$ python -q
>>> import numpy as np
>>> from numpy import linalg as LA
>>> np.set_printoptions(precision=3, suppress=True, linewidth=200)
>>> data = np.loadtxt("mat.csv", delimiter=",")
>>> data
array([[ -1.,   1.,  -4.,   3.],
       [  0.,   1.,  -6.,   4.],
       [  0.,   3., -11.,   7.],
       [  0.,   3., -12.,   8.]])
>>> A2 = LA.inv(data)
>>> np.round(LA.slogdet(data)[0], 3)
np.float64(-1.0)
>>> A2.round(3) + 0
array([[-1. , -0.5, -1. ,  1.5],
       [ 0. , -2. ,  0. ,  1. ],
       [ 0. , -1.5, -2. ,  2.5],
       [ 0. , -1.5, -3. ,  3.5]])
>>> np.allclose(A2, data.T)
False
>>> np.round(data @ A2, 3) + 0
array([[1., 0., 0., 0.],
       [0., 1., 0., 0.],
       [0., 0., 1., 0.],
       [0., 0., 0., 1.]])
>>> LA.inv(A2)
array([[ -1.,   1.,  -4.,   3.],
       [ -0.,   1.,  -6.,   4.],
       [ -0.,   3., -11.,   7.],
       [ -0.,   3., -12.,   8.]])
>>> (np.abs(A2) > 1e-9).astype(int)
array([[1, 1, 1, 1],
       [0, 1, 0, 1],
       [0, 1, 1, 1],
       [0, 1, 1, 1]])
>>> round(LA.det(data) * LA.det(A2), 3)
np.float64(1.0)
>>> evals, vecs = LA.eig(data)
>>> np.sort(LA.eigvals(data.T))
array([-2., -1., -1.,  1.])
>>> data @ vecs[:, 0] - evals[0] * vecs[:, 0]
array([0., 0., 0., 0.])
>>> x0 = np.array([0, -1, -2, 4])
>>> rhs = data @ x0
>>> rhs
array([19., 27., 47., 53.])
>>> LA.solve(data.T, data[3])
array([-0.,  0.,  0.,  1.])
>>> LA.solve(data, -1 * rhs)
array([-0.,  1.,  2., -4.])
>>> LA.solve(data, rhs)
array([-0., -1., -2.,  4.])
>>> np.round(LA.solve(data, data[:, 2]), 3) + 0
array([0., 0., 1., 0.])
>>> U, sv, Vt = LA.svd(data)
>>> sv
array([21.785,  1.026,  0.577,  0.155])
>>> A2 = U[:, :1] @ np.diag(sv[:1]) @ Vt[:1]
>>> LA.matrix_rank(A2)
np.int64(1)
>>> round(float(LA.norm(data - A2, 2)), 3), np.round(sv[1], 3)
(1.026, np.float64(1.026))
>>> W = np.array([[2, 3, 2, 2], [0, 3, 3, 3], [3, 1, 1, 0], [1, 1, 3, 3]])
>>> coef = np.array([0, -1, -4, 0])
>>> H = np.maximum(data @ W + coef, 0)
>>> LA.matrix_rank(H)
np.int64(3)
>>> W2 = np.array([[2, 1], [2, 3], [1, 2], [1, 3]])
>>> H @ W2
array([[ 12.,  34.],
       [ 20.,  55.],
       [ 53., 132.],
       [ 58., 145.]])
>>> feats = np.array([[11, 3, 0],
...     [14, 3, 0],
...     [8, 3, 9],
...     [11, 3, 12],
...     [5, 3, 0],
...     [0, 3, 3],
...     [8, 3, 14],
...     [0, 3, 15],
...     [0, 3, 4],
...     [0, 3, 0],
...     [0, 3, 0],
...     [0, 3, 1],
...     [14, 3, 0],
...     [8, 3, 9]])
>>> W = np.array([[0, 0, 1], [7, 0, 3], [6, 6, 0]])
>>> coef = np.array([3, 0, 0])
>>> H = np.maximum(feats @ W + coef, 0)
>>> H
array([[ 24,   0,  20],
       [ 24,   0,  23],
       [ 78,  54,  17],
       [ 96,  72,  20],
       [ 24,   0,  14],
       [ 42,  18,   9],
       [108,  84,  17],
       [114,  90,   9],
       [ 48,  24,   9],
       [ 24,   0,   9],
       [ 24,   0,   9],
       [ 30,   6,   9],
       [ 24,   0,  23],
       [ 78,  54,  17]])
>>> (H > 0).mean(axis=0)
array([1.   , 0.571, 1.   ])
>>> LA.matrix_rank(H)
np.int64(3)
>>> W2 = np.array([[0, 2, 1], [0, 2, 2], [2, 2, 1]])
>>> H @ W2
array([[ 40,  88,  44],
       [ 46,  94,  47],
       [ 34, 298, 203],
       [ 40, 376, 260],
       [ 28,  76,  38],
       [ 18, 138,  87],
       [ 34, 418, 293],
       [ 18, 426, 303],
       [ 18, 162, 105],
       [ 18,  66,  33],
       [ 18,  66,  33],
       [ 18,  90,  51],
       [ 46,  94,  47],
       [ 34, 298, 203]])
>>> W @ W2
array([[ 2,  2,  1],
       [ 6, 20, 10],
       [ 0, 24, 18]])
>>> x0 = np.array([-1, -1, -2])
>>> rhs = H @ x0
>>> coef, lr = np.zeros(3), 1 / LA.norm(H, 2) ** 2
>>> for i in range(15):
...     coef -= lr * H.T @ (H @ coef - rhs)
...     if i % 5 == 0: print(i, round(LA.norm(H @ coef - rhs), 3))
... 
0 57.413
5 49.435
10 42.898
>>> coef
array([-1.478, -0.697, -0.593])
>>> J = np.array([[3.5, 0.7, 0.8], [-2.5, -0.5, -0.6], [1.0, 1.4, -0.3]])
>>> rng = np.random.default_rng(49598)
>>> lab = rng.permutation(3)
>>> lab
array([2, 0, 1])
>>> A2 = J[lab][:, lab]
>>> np.diag(A2)
array([-0.3,  3.5, -0.5])
>>> hat = np.triu(np.array([[2, 2, 0], [0, 0, 3], [4, 4, 4]]), 1) + np.eye(3)
>>> A2 = hat @ J @ LA.inv(hat)
>>> hat @ J - J @ hat
array([[-5. , -8. , -3.3],
       [ 3. ,  9.2,  0.6],
       [ 0. , -2. , -4.2]])
>>> np.trace(A2), np.trace(J)
(np.float64(2.7), np.float64(2.7))
>>> LA.matrix_rank(A2)
np.int64(3)
>>> np.poly(A2)
array([ 1.  , -2.7 , -0.86, -0.12])
>>> A2
array([[-1.5,  2.7, -8.5],
       [ 0.5,  2.7, -9.6],
       [ 1. , -0.6,  1.5]])
>>> round(float(LA.eigvals(J).sum().real), 3)
2.7
>>> round(float(LA.det(2 * J)), 3), round(float(LA.det(J)), 3)
(0.96, 0.12)
>>> LA.eigvals(J)
array([ 3.  +0.j   , -0.15+0.132j, -0.15-0.132j])
>>> np.poly(J)
array([ 1.  , -2.7 , -0.86, -0.12])
>>> Q = J.astype(float).copy()
>>> for j in range(3):
...     Q[:, j] -= Q[:, :j] @ (Q[:, :j].T @ Q[:, j])
...     Q[:, j] /= LA.norm(Q[:, j])
... 
>>> np.round(Q.T @ J, 3) + 0
array([[ 4.416,  1.155,  0.906],
       [ 0.   ,  1.169, -0.519],
       [ 0.   ,  0.   ,  0.023]])
>>> arr = np.loadtxt("data.csv", delimiter=",")
>>> arr
array([[ 0.694, -4.611, -2.   ],
       [ 1.011, -3.978, -2.   ],
       [ 1.98 , -2.04 , -2.   ],
       [ 2.503, -0.995, -2.   ],
       [ 2.497, -1.005, -2.   ],
       [ 3.761,  1.522, -2.   ],
       [ 0.277, -5.446, -2.   ],
       [ 3.865,  1.73 , -2.   ],
       [ 1.062, -3.877, -2.   ],
       [ 2.053, -1.893, -2.   ],
       [ 1.147, -3.706, -2.   ],
       [ 1.931, -2.138, -2.   ],
       [ 3.836,  1.672, -2.   ],
       [ 3.014,  0.028, -2.   ],
       [ 2.759, -0.482, -2.   ],
       [ 1.08 , -3.84 , -2.   ],
       [ 2.006, -1.987, -2.   ],
       [ 1.748, -2.504, -2.   ],
       [ 3.173,  0.345, -2.   ],
       [ 0.941, -4.119, -2.   ],
       [ 2.54 , -0.919, -2.   ],
       [ 1.615, -2.769, -2.   ]])
>>> rank = LA.matrix_rank(arr)
>>> rank
np.int64(2)
>>> null = LA.svd(arr)[2][rank:].T
>>> null @ null.T
array([[ 0.286, -0.143,  0.429],
       [-0.143,  0.071, -0.214],
       [ 0.429, -0.214,  0.643]])
>>> [int(LA.matrix_rank(np.delete(arr, i, axis=0))) for i in range(22)]
[2, 2, 2, 2, 2, 2, 2, 2, 2, 2, 2, 2, 2, 2, 2, 2, 2, 2, 2, 2, 2, 2]
>>> [round(float(x), 3) for x in LA.svd(arr, compute_uv=False)[:3]]
[16.362, 10.303, 0.0]
>>> LA.cond(arr) > 100
np.True_
>>> A2 = arr + rng.integers(-2, 3, (22, 2)) @ rng.integers(-2, 3, (2, 3))
>>> A2
array([[-0.306, -2.611, -1.   ],
       [ 3.011, -1.978, -4.   ],
       [-0.02 , -2.04 ,  0.   ],
       [ 1.503, -2.995, -1.   ],
       [ 4.497,  0.995, -4.   ],
       [ 3.761,  1.522, -2.   ],
       [-0.723, -4.446, -1.   ],
       [ 2.865,  1.73 , -1.   ],
       [ 0.062, -1.877, -1.   ],
       [ 1.053, -0.893, -1.   ],
       [ 0.147, -5.706, -1.   ],
       [ 2.931, -1.138, -3.   ],
       [ 5.836,  1.672, -4.   ],
       [ 4.014, -1.972, -3.   ],
       [ 2.759, -1.482, -2.   ],
       [ 2.08 , -2.84 , -3.   ],
       [ 2.006, -0.987, -2.   ],
       [ 3.748, -0.504, -4.   ],
       [ 5.173, -0.655, -4.   ],
       [-0.059, -5.119, -1.   ],
       [ 2.54 ,  0.081, -2.   ],
       [-0.385, -0.769,  0.   ]])
>>> A2 - arr
array([[-1.,  2.,  1.],
       [ 2.,  2., -2.],
       [-2.,  0.,  2.],
       [-1., -2.,  1.],
       [ 2.,  2., -2.],
       [ 0.,  0.,  0.],
       [-1.,  1.,  1.],
       [-1.,  0.,  1.],
       [-1.,  2.,  1.],
       [-1.,  1.,  1.],
       [-1., -2.,  1.],
       [ 1.,  1., -1.],
       [ 2.,  0., -2.],
       [ 1., -2., -1.],
       [ 0., -1.,  0.],
       [ 1.,  1., -1.],
       [ 0.,  1.,  0.],
       [ 2.,  2., -2.],
       [ 2., -1., -2.],
       [-1., -1.,  1.],
       [ 0.,  1.,  0.],
       [-2.,  2.,  2.]])
>>> K = np.load("test12.npy")
>>> K
array([[-18,  -2, -10,  14],
       [ -9,  -1,  -5,   7],
       [-18,  -2, -10,  14]])
>>> U, sv, Vt = LA.svd(arr)
>>> np.argmax(sv[:-1] / (sv[1:] + 1e-6)) + 1
np.int64(2)
>>> A2 = U[:, :2] @ np.diag(sv[:2]) @ Vt[:2]
>>> np.round(np.abs(arr - A2).max(), 3)
np.float64(0.0)
>>> np.allclose(K[:-1].T @ LA.lstsq(K[:-1].T, K[-1])[0], K[-1])
True
>>> np.round(np.trace(LA.pinv(K) @ K), 3)
np.float64(1.0)
>>> np.abs(np.diag(LA.qr(K)[1])) > 1e-9
array([ True, False, False])
>>> f = np.array([0, 1])
>>> np.polyval(f, K[1])
array([1, 1, 1, 1])
>>> np.array([np.convolve(row, f, "same") for row in K])
array([[  0, -18,  -2, -10],
       [  0,  -9,  -1,  -5],
       [  0, -18,  -2, -10]])
>>> np.convolve(K[1], f)
array([ 0, -9, -1, -5,  7])
>>> rank = LA.matrix_rank(K)
>>> rank
np.int64(1)
>>> null = LA.svd(K)[2][rank:].T
>>> null @ null.T
array([[ 0.481, -0.058, -0.288,  0.404],
       [-0.058,  0.994, -0.032,  0.045],
       [-0.288, -0.032,  0.84 ,  0.224],
       [ 0.404,  0.045,  0.224,  0.686]])
>>> null.shape
(4, 3)
>>> [int(LA.matrix_rank(K[:i])) for i in range(1, len(K) + 1)]
[1, 1, 1]
